>>> import numpy as np
>>> np.set_printoptions(precision=2, suppress=True, linewidth=140, legacy="1.25")
>>> def rnd(a):
...     return np.round(a, 2) + 0
... 
>>> J = np.loadtxt("test11.csv", delimiter=",")
>>> print(J)
[[ 1. -2.  4.]
 [ 1. -1.  1.]
 [ 1.  0.  0.]
 [ 1.  1.  1.]
 [ 1.  2.  4.]
 [ 1.  3.  9.]]
>>> rng = np.random.default_rng(68849)
>>> lab = rng.permutation(3)
>>> other = J[:, lab] * rng.choice([-1, 1], 3)
>>> print(other)
[[ 1.  2. -4.]
 [ 1.  1. -1.]
 [ 1. -0. -0.]
 [ 1. -1. -1.]
 [ 1. -2. -4.]
 [ 1. -3. -9.]]
>>> Uu, _, vt = np.linalg.svd(J.T @ other)
>>> print(lab)
[0 1 2]
>>> print(rnd(Uu @ vt))
[[ 1.  0.  0.]
 [ 0. -1.  0.]
 [ 0.  0. -1.]]
>>> other = J + rng.integers(-2, 3, (6, 1)) @ rng.integers(-2, 3, (1, 3))
>>> print(other)
[[-1. -3.  4.]
 [ 3.  0.  1.]
 [-3. -2.  0.]
 [-1.  0.  1.]
 [ 1.  2.  4.]
 [ 1.  3.  9.]]
>>> print(rnd(np.linalg.svd(other - J, compute_uv=False)))
[5.92 0.   0.  ]
>>> proj = other @ np.linalg.solve(other.T @ other, other.T)
>>> print(np.allclose(proj @ proj, proj))
True
>>> print(rnd(np.linalg.eigvalsh(proj)))
[0. 0. 0. 1. 1. 1.]
>>> u = np.array([2, 0])
>>> print(np.polyval(u, J[2]))
[2. 0. 0.]
>>> print(np.convolve(J[2], u))
[2. 0. 0. 0.]
>>> print(np.array([np.convolve(row, u, "same") for row in J]))
[[ 2. -4.  8.]
 [ 2. -2.  2.]
 [ 2.  0.  0.]
 [ 2.  2.  2.]
 [ 2.  4.  8.]
 [ 2.  6. 18.]]
>>> arr = np.loadtxt("block12.csv", delimiter=",")
>>> print(arr)
[[ 2. -2.  0.  2.  2.  0.  0. -1.  0.]
 [-2.  2. -2.  0.  2.  2.  0.  0. -1.]
 [ 0. -2.  2. -2.  0.  2.  2.  0.  0.]
 [ 2.  0. -2.  2. -2.  0.  2.  2.  0.]
 [ 2.  2.  0. -2.  2. -2.  0.  2.  2.]
 [ 0.  2.  2.  0. -2.  2. -2.  0.  2.]
 [ 0.  0.  2.  2.  0. -2.  2. -2.  0.]
 [-1.  0.  0.  2.  2.  0. -2.  2. -2.]
 [ 0. -1.  0.  0.  2.  2.  0. -2.  2.]]
>>> vec = np.array([-1, -1, 3, 0, 3, -3, 2, 2, -1])
>>> y = arr @ vec
>>> print(y)
[  4.  -5.   6.  -6.  10. -14.  12.   9.  -5.]
>>> print(rnd(np.linalg.solve(arr, y)))
[-1. -1.  3.  0.  3. -3.  2.  2. -1.]
>>> feats = np.load("a.npy")
>>> print(feats)
[[ 0 -5  0]
 [ 0  0  0]
 [-3  0  0]
 [ 0  0  0]]
>>> # rows 1 and 3 are equal
>>> print(np.unique(feats.round(6), axis=0).shape)
(3, 3)
>>> print(np.linalg.lstsq(feats[:-1].T, feats[-1])[2])
2
>>> print(rnd(feats @ np.linalg.pinv(feats) @ feats))
[[ 0. -5.  0.]
 [ 0.  0.  0.]
 [-3.  0.  0.]
 [ 0.  0.  0.]]
>>> print(np.linalg.cond(feats) > 100)
True
>>> print(np.linalg.matrix_rank(feats, rtol=0.1))
2
>>> m1 = np.load("x.npy")
>>> print(m1)
[[-10   3 -17  -3  -8]
 [  3 -16  15  -7  -2]
 [-17  15   2  -6   5]
 [ -3  -7  -6   8  -7]
 [ -8  -2   5  -7   6]]
>>> print(m1 - m1[0])
[[  0   0   0   0   0]
 [ 13 -19  32  -4   6]
 [ -7  12  19  -3  13]
 [  7 -10  11  11   1]
 [  2  -5  22  -4  14]]
>>> print(m1.sum(axis=1))
[-35  -7  -1 -15  -6]
>>> print(m1.mean(axis=0))
[-7.  -1.4 -0.2 -3.  -1.2]
>>> print(m1.shape)
(5, 5)
>>> print(np.abs(m1).max())
17
>>> print(m1.sum(axis=0))
[-35  -7  -1 -15  -6]
>>> print(np.diff(m1, axis=0))
[[ 13 -19  32  -4   6]
 [-20  31 -13   1   7]
 [ 14 -22  -8  14 -12]
 [ -5   5  11 -15  13]]
>>> vals, V = np.linalg.eig(m1)
>>> print(rnd(np.sort(np.linalg.eigvals(np.linalg.inv(m1)))))
[-0.06 -0.03  0.04  0.13  0.21]
>>> print(rnd(np.sort(np.linalg.eigvals(m1.T))))
[-31.49 -16.32   4.7    7.91  25.21]
>>> proj = np.triu(np.array([[0, 0, 1, 2, -1],
...     [0, -1, 1, -2, -2],
...     [0, 0, 2, 1, 0],
...     [2, 0, 0, 2, 0],
...     [0, 2, 0, -1, -2]]), 1) + np.eye(5)
>>> other = proj @ m1 @ np.linalg.inv(proj)
>>> print(np.trace(other), np.trace(m1))
-10.0 -10
>>> print(proj @ m1 - m1 @ proj)
[[-15.   3.  -8.  60. -19.]
 [  5.  33.  17. -61. -22.]
 [ -3.  -7.  -4.  70.   6.]
 [  0.   0.  10.  -2. -17.]
 [  0.   0.  10.   7. -12.]]
>>> print(rnd(np.linalg.det(other)))
480894.0
>>> print(np.linalg.matrix_rank(other))
5
>>> print(rnd(np.poly(other)))
[      1.      10.    -939.   -3402.  137566. -480894.]
>>> data = np.load("data.npy")
>>> print(data)
[[1 1 3]
 [1 1 1]
 [3 1 1]]
>>> other = np.array([[-2, -1, 1], [0, -5, 1]])
>>> C = np.kron(other, data)
>>> print(np.linalg.matrix_rank(C))
6
>>> print(rnd(np.linalg.norm(C, 2)), rnd(np.linalg.norm(other, 2) * np.linalg.norm(data, 2)))
23.99 23.99
>>> vals, V = np.linalg.eigh(data)
>>> print(rnd(V.T @ V))
[[1. 0. 0.]
 [0. 1. 0.]
 [0. 0. 1.]]
>>> print(rnd(np.abs(V[:, -1])))
[0.66 0.37 0.66]
>>> print(rnd(np.linalg.eigvalsh(data + 5 * np.eye(3))))
[3.   5.44 9.56]
>>> print(np.unique(vals.round(6) + 0, return_counts=True)[1])
[1 1 1]
>>> print(rnd(np.linalg.svd(data, compute_uv=False)))
[4.56 2.   0.44]
>>> K = np.load("sample11.npy")
>>> print(K)
[[0 1 0]
 [1 0 0]
 [0 0 1]]
>>> W1 = np.array([[-5, 2], [-3, -4], [0, 2]])
>>> c = np.array([3, 3])
>>> hid = np.maximum(K @ W1 + c, 0)
>>> print(np.linalg.matrix_rank(hid))
2
>>> print(rnd((hid > 0).mean(axis=0)))
[0.33 0.67]
>>> C = np.array([[3, 0], [3, 1]])
>>> print((hid @ C).round(6).argmax(axis=1))
[0 0 0]
>>> other = np.array([[-1, -1, 2], [2, 2, -1]])
>>> C = np.kron(other, K)
>>> print(C.shape)
(6, 9)
>>> print(C)
[[ 0 -1  0  0 -1  0  0  2  0]
 [-1  0  0 -1  0  0  2  0  0]
 [ 0  0 -1  0  0 -1  0  0  2]
 [ 0  2  0  0  2  0  0 -1  0]
 [ 2  0  0  2  0  0 -1  0  0]
 [ 0  0  2  0  0  2  0  0 -1]]
>>> u = np.array([-3, 3, -1, 2])
>>> g = np.array([0, 0, 2, 3, 3])
>>> mat = u[:, None] + g[None, :]
>>> print(mat)
[[-3 -3 -1  0  0]
 [ 3  3  5  6  6]
 [-1 -1  1  2  2]
 [ 2  2  4  5  5]]
>>> # column 1 repeats column 0
>>> Uu, s, vt = np.linalg.svd(mat)
>>> print(np.argmax(s[:-1] / (s[1:] + 1e-6)) + 1)
2
>>> other = Uu[:, :2] @ np.diag(s[:2]) @ vt[:2]
>>> print(np.linalg.matrix_rank(mat, rtol=0.05))
2
>>> print(np.linalg.matrix_rank(other))
2
>>> print(rnd(other))
[[-3. -3. -1.  0.  0.]
 [ 3.  3.  5.  6.  6.]
 [-1. -1.  1.  2.  2.]
 [ 2.  2.  4.  5.  5.]]
>>> print(rnd(np.linalg.norm(mat - other, 2)), rnd(s[2]))
0.0 0.0
